% python3 -q
>>> import numpy as np
>>> np.set_printoptions(precision=1, suppress=True, linewidth=100, floatmode="fixed")
>>> Q, _ = np.linalg.qr(np.array([[1.2, -1.2, 0.0, -0.3],
...     [0.2, 0.6, 1.3, 0.2],
...     [0.0, -0.7, 2.0, -0.9],
...     [0.6, 0.8, -0.7, -0.4]]))
>>> E = -2 * Q
>>> print(E)
[[ 1.8 -0.8 -0.2  0.4]
 [ 0.3  0.9  1.4  1.1]
 [ 0.0 -0.9  1.4 -1.1]
 [ 0.9  1.3 -0.1 -1.2]]
>>> f = np.array([2, 3])
>>> print(np.convolve(E[1], f))
[0.6 2.6 5.4 6.4 3.3]
>>> print(np.cross(E[1, :3], E[3, :3]))
[-2.0  1.3 -0.4]
>>> rng = np.random.default_rng(76)
>>> W0 = rng.normal(size=(19, 3)) + 3 * np.array([3, -2, 1])
>>> print(W0)
[[ 8.4 -4.2  4.0]
 [ 9.5 -4.9  1.4]
 [ 9.6 -4.6  4.4]
 [ 7.4 -6.9  3.5]
 [ 9.3 -6.8  4.2]
 [ 9.0 -6.1  2.6]
 [10.5 -7.2  4.5]
 [ 8.7 -6.3  2.7]
 [ 9.4 -6.2  2.2]
 [10.1 -5.0  2.6]
 [ 8.9 -4.1  2.7]
 [ 9.4 -7.3  2.5]
 [ 7.9 -6.3  3.2]
 [10.2 -6.6  2.8]
 [10.9 -5.1  3.5]
 [ 8.9 -6.4  2.2]
 [11.1 -5.5  2.2]
 [ 8.9 -5.6  2.1]
 [ 9.6 -6.9  2.5]]
>>> D = np.linalg.norm(W0[:, None] - W0[None], axis=-1)
>>> print(D[14].round(6).argsort(kind="stable")[:4])
[14  9 16  2]
>>> print((D + 1e9 * np.eye(19)).round(6).argmin(axis=1))
[ 2 17  0 12  6  7  4  5  5 16  0 18  3 18  9  5  9  5 11]
>>> print(D.mean(axis=1).argmax())
6
>>> print(D[14])
[2.7 2.5 1.7 3.9 2.4 2.4 2.4 2.7 2.3 1.2 2.4 2.9 3.2 1.8 0.0 2.7 1.3 2.5 2.5]
>>> lab = rng.permutation(3)
>>> B = W0[:, lab] * rng.choice([-1, 1], 3)
>>> print(B)
[[-4.0  4.2  8.4]
 [-1.4  4.9  9.5]
 [-4.4  4.6  9.6]
 [-3.5  6.9  7.4]
 [-4.2  6.8  9.3]
 [-2.6  6.1  9.0]
 [-4.5  7.2 10.5]
 [-2.7  6.3  8.7]
 [-2.2  6.2  9.4]
 [-2.6  5.0 10.1]
 [-2.7  4.1  8.9]
 [-2.5  7.3  9.4]
 [-3.2  6.3  7.9]
 [-2.8  6.6 10.2]
 [-3.5  5.1 10.9]
 [-2.2  6.4  8.9]
 [-2.2  5.5 11.1]
 [-2.1  5.6  8.9]
 [-2.5  6.9  9.6]]
>>> left, _, Vt = np.linalg.svd(W0.T @ B)
>>> print(np.round(np.linalg.lstsq(W0, B)[0], 1) + 0)
[[ 0.0  0.0  1.0]
 [ 0.0 -1.0  0.0]
 [-1.0  0.0  0.0]]
>>> print(np.round(left @ Vt, 1) + 0)
[[ 0.0  0.0  1.0]
 [ 0.0 -1.0  0.0]
 [-1.0  0.0  0.0]]
>>> print(lab)
[2 1 0]
>>> vec = np.array([0, 2, 0])
>>> rhs = W0 @ vec
>>> print(np.round(np.linalg.lstsq(W0, rhs)[0], 1) + 0)
[0.0 2.0 0.0]
>>> rhs = rhs + 0.1 * rng.normal(size=19)
>>> print(rhs)
[ -8.6  -9.8  -9.0 -13.5 -13.4 -12.3 -14.3 -12.7 -12.4 -10.1  -8.4 -14.6 -12.6 -13.4 -10.3 -12.9
 -11.0 -11.4 -14.0]
>>> coef, *_ = np.linalg.lstsq(W0, rhs)
>>> print(round(float(np.linalg.norm(rhs - W0 @ coef)), 1))
0.4
>>> print(coef.round(1) + 0)
[0.0 2.0 0.0]
>>> print(np.round(W0.T @ (rhs - W0 @ coef), 1) + 0)
[0.0 0.0 0.0]
>>> print(coef.round())
[-0.0  2.0  0.0]
>>> B = W0 + rng.integers(-2, 3, (19, 1)) @ rng.integers(-2, 3, (1, 3))
>>> print(B)
[[ 4.4 -2.2  2.0]
 [11.5 -5.9  2.4]
 [ 5.6 -2.6  2.4]
 [ 5.4 -5.9  2.5]
 [ 5.3 -4.8  2.2]
 [ 7.0 -5.1  1.6]
 [ 6.5 -5.2  2.5]
 [ 8.7 -6.3  2.7]
 [ 9.4 -6.2  2.2]
 [ 6.1 -3.0  0.6]
 [ 4.9 -2.1  0.7]
 [ 7.4 -6.3  1.5]
 [11.9 -8.3  5.2]
 [12.2 -7.6  3.8]
 [10.9 -5.1  3.5]
 [ 4.9 -4.4  0.2]
 [ 9.1 -4.5  1.2]
 [ 4.9 -3.6  0.1]
 [ 7.6 -5.9  1.5]]
>>> print(B - W0)
[[-4.0  2.0 -2.0]
 [ 2.0 -1.0  1.0]
 [-4.0  2.0 -2.0]
 [-2.0  1.0 -1.0]
 [-4.0  2.0 -2.0]
 [-2.0  1.0 -1.0]
 [-4.0  2.0 -2.0]
 [ 0.0  0.0  0.0]
 [ 0.0  0.0  0.0]
 [-4.0  2.0 -2.0]
 [-4.0  2.0 -2.0]
 [-2.0  1.0 -1.0]
 [ 4.0 -2.0  2.0]
 [ 2.0 -1.0  1.0]
 [ 0.0  0.0  0.0]
 [-4.0  2.0 -2.0]
 [-2.0  1.0 -1.0]
 [-4.0  2.0 -2.0]
 [-2.0  1.0 -1.0]]
>>> print(np.abs(B - W0).sum(axis=1))
[8.0 4.0 8.0 4.0 8.0 4.0 8.0 0.0 0.0 8.0 8.0 4.0 8.0 4.0 0.0 8.0 4.0 8.0 4.0]
>>> print(np.round(np.linalg.svd(B - W0, compute_uv=False), 1) + 0)
[16.1  0.0  0.0]
>>> F = np.array([[0, -3, 0], [1, -3, -2], [0, -2, 0]])
>>> print(F)
[[ 0 -3  0]
 [ 1 -3 -2]
 [ 0 -2  0]]
>>> rank = np.linalg.matrix_rank(F)
>>> print(rank)
2
>>> ns = np.linalg.svd(F)[2][rank:].T
>>> print(np.round(ns @ ns.T, 1) + 0)
[[0.8 0.0 0.4]
 [0.0 0.0 0.0]
 [0.4 0.0 0.2]]
>>> print([int(np.linalg.matrix_rank(np.delete(F, i, axis=0))) for i in range(3)])
[2, 1, 2]
>>> print(np.round(ns[:, 0] / ns[np.abs(ns[:, 0]).round(6).argmax(), 0], 1) + 0)
[1.0 0.0 0.5]
>>> print([int(np.linalg.matrix_rank(F[:i])) for i in range(1, len(F) + 1)])
[1, 2, 2]
>>> print(np.allclose(F @ ns, 0))
True
>>> print(ns.shape)
(3, 1)
>>> f = np.array([2, 1])
>>> print(np.array([np.convolve(row, f, "same") for row in F]))
[[ 0 -6 -3]
 [ 2 -5 -7]
 [ 0 -4 -2]]
>>> print(np.linalg.cond(F) > 100)
True
>>> print([round(float(x), 1) for x in np.linalg.svd(F, compute_uv=False)[:3]])
[4.9, 1.6, 0.0]
>>> print(np.linalg.matrix_rank(F, rtol=0.1))
2
>>> print(round(np.linalg.norm(F, 2) / np.linalg.norm(F), 1))
0.9
>>> data = np.load("out13.npy")
>>> print(data)
[[3 0 0 0]
 [0 3 0 0]
 [0 0 3 0]
 [0 0 0 0]]
>>> w, evecs = np.linalg.eigh(data)
>>> vec = np.array([-2, -3, -1, -2])
>>> print(np.abs(data).sum(axis=1).max(), np.abs(w).max())
3 3.0
>>> print(evecs * np.maximum(w, 0) @ evecs.T)
[[3.0 0.0 0.0 0.0]
 [0.0 3.0 0.0 0.0]
 [0.0 0.0 3.0 0.0]
 [0.0 0.0 0.0 0.0]]
>>> print(vec @ data @ vec)
42
>>> print(np.linalg.eigvalsh(data[1:, 1:]))
[0.0 3.0 3.0]
>>> print(evecs * np.abs(w) @ evecs.T)
[[3.0 0.0 0.0 0.0]
 [0.0 3.0 0.0 0.0]
 [0.0 0.0 3.0 0.0]
 [0.0 0.0 0.0 0.0]]
>>> B = np.array([[0, 0, 3, 2], [1, 2, 1, 0], [0, 1, 3, 3], [1, 1, 3, 0]])
>>> M = np.tril(B)
>>> print(M)
[[0 0 0 0]
 [1 2 0 0]
 [0 1 3 0]
 [1 1 3 0]]
>>> vec = np.array([1, 9, 1, 8])
>>> h = np.maximum(M @ vec, 0)
>>> print(np.flatnonzero(h > 1e-9))
[1 2 3]
>>> B = np.array([[-2, 0, 2], [2, -1, 2], [0, 2, 1], [-2, -2, -2]])
>>> print(E @ B)
[[-6.0 -0.4  0.9]
 [-1.0 -0.2  1.6]
 [ 0.5  5.9  1.9]
 [ 3.3  0.8  6.7]]
>>> print(np.vstack([E, B.T]).shape)
(7, 4)
>>> print(np.einsum("ij->j", E))
[ 2.9  0.5  2.5 -0.8]
>>> arr = np.array([[-11.0, 3.0, -3.0, 5.0],
...     [-16.0, 3.0, -6.0, 10.0],
...     [-5.0, 0.0, -3.0, 5.0],
...     [-13.0, 3.0, -3.0, 7.0]])
>>> rank = np.linalg.matrix_rank(arr)
>>> print(rank)
3
>>> ns = np.linalg.svd(arr)[2][rank:].T
>>> print([int(np.linalg.matrix_rank(arr[:i])) for i in range(1, len(arr) + 1)])
[1, 2, 2, 3]
>>> print(np.linalg.matrix_rank(arr.T @ arr), np.linalg.matrix_rank(arr @ arr.T))
3 3
>>> print(ns.shape)
(4, 1)
>>> feats = np.load("mat.npy")
>>> print(feats)
[[  5   0   6]
 [ 11   5  12]
 [ 17   6  19]
 [ 18   7  24]
 [ 27  14  28]
 [ 33  23  35]
 [ 37  27  35]
 [ 46  28  43]
 [ 54  34  43]
 [ 59  35  50]
 [ 68  44  58]
 [ 71  44  67]
 [ 74  49  74]
 [ 83  56  82]
 [ 84  58  86]
 [ 86  61  90]
 [ 87  67  98]
 [ 87  67 102]
 [ 96  74 104]
 [ 97  81 112]
 [101  88 121]
 [103  96 129]
 [103  97 129]
 [109 101 135]
 [116 105 141]
 [124 110 144]
 [124 110 145]]
>>> Xs = feats - feats.mean(axis=0)
>>> left, sv, Vt = np.linalg.svd(Xs, full_matrices=False)
>>> print(np.searchsorted(np.cumsum(sv ** 2) / (sv ** 2).sum(), 0.9) + 1)
1
>>> print(np.abs(Vt[0]).argmax())
2
>>> print(np.abs(left[:, 0]).argmax())
0
>>> print(np.round(Xs.mean(axis=0), 1) + 0)
[0.0 0.0 0.0]
>>> print(np.round(np.abs(Vt[-1]), 1) + 0)
[0.0 0.8 0.6]
>>> print(np.linalg.matrix_rank(Xs))
3
>>> print(sv)
[341.8  29.7  13.1]
>>> print(Vt[0] * np.sign(Vt[0, np.abs(Vt[0]).argmax()]))
[0.5 0.5 0.7]
>>> print(np.round(sv ** 2 / (sv ** 2).sum(), 1) + 0)
[1.0 0.0 0.0]
>>> B = feats + rng.integers(-2, 3, (27, 1)) @ rng.integers(-2, 3, (1, 3))
>>> print(B)
[[  7  -1   4]
 [ 11   5  12]
 [ 15   7  21]
 [ 20   6  22]
 [ 23  16  32]
 [ 31  24  37]
 [ 37  27  35]
 [ 44  29  45]
 [ 56  33  41]
 [ 59  35  50]
 [ 72  42  54]
 [ 71  44  67]
 [ 76  48  72]
 [ 85  55  80]
 [ 86  57  84]
 [ 86  61  90]
 [ 89  66  96]
 [ 83  69 106]
 [100  72 100]
 [101  79 108]
 [ 99  89 123]
 [107  94 125]
 [107  95 125]
 [105 103 139]
 [116 105 141]
 [124 110 144]
 [124 110 145]]
>>> print(np.round(np.linalg.svd(B - feats, compute_uv=False), 1) + 0)
[19.7  0.0  0.0]
>>> print(B - feats)
[[ 2 -1 -2]
 [ 0  0  0]
 [-2  1  2]
 [ 2 -1 -2]
 [-4  2  4]
 [-2  1  2]
 [ 0  0  0]
 [-2  1  2]
 [ 2 -1 -2]
 [ 0  0  0]
 [ 4 -2 -4]
 [ 0  0  0]
 [ 2 -1 -2]
 [ 2 -1 -2]
 [ 2 -1 -2]
 [ 0  0  0]
 [ 2 -1 -2]
 [-4  2  4]
 [ 4 -2 -4]
 [ 4 -2 -4]
 [-2  1  2]
 [ 4 -2 -4]
 [ 4 -2 -4]
 [-4  2  4]
 [ 0  0  0]
 [ 0  0  0]
 [ 0  0  0]]
>>> print(np.abs(B - feats).sum(axis=1))
[ 5  0  5  5 10  5  0  5  5  0 10  0  5  5  5  0  5 10 10 10  5 10 10 10  0  0  0]
>>> gram = np.cov(feats, rowvar=False)
>>> print(gram.shape)
(3, 3)
>>> print(np.corrcoef(feats.T))
[[1.0 1.0 1.0]
 [1.0 1.0 1.0]
 [1.0 1.0 1.0]]
>>> print(round(np.corrcoef(feats[:, 0], feats[:, 2])[0, 1], 1))
1.0
>>> print(np.linalg.eigvalsh(gram)[::-1])
[4492.8   33.9    6.6]
>>> print(gram)
[[1295.3 1239.6 1580.1]
 [1239.6 1236.1 1566.3]
 [1580.1 1566.3 2001.9]]
>>> m1 = np.loadtxt("layer14.csv", delimiter=",")
>>> print(m1)
[[0.0 1.0 1.0]
 [1.0 0.0 1.0]
 [1.0 1.0 0.0]]
>>> w, evecs = np.linalg.eigh(m1)
>>> print(np.abs(evecs[:, -1]))
[0.6 0.6 0.6]
>>> print(np.abs(evecs[:, -1]).round(6).argmax())
0
>>> print(np.round(evecs.T @ evecs, 1) + 0)
[[1.0 0.0 0.0]
 [0.0 1.0 0.0]
 [0.0 0.0 1.0]]
>>> print(np.linalg.svd(m1, compute_uv=False))
[2.0 1.0 1.0]
>>> print(w)
[-1.0 -1.0  2.0]
>>> print(np.round(evecs @ np.diag(w) @ evecs.T, 1) + 0)
[[0.0 1.0 1.0]
 [1.0 0.0 1.0]
 [1.0 1.0 0.0]]
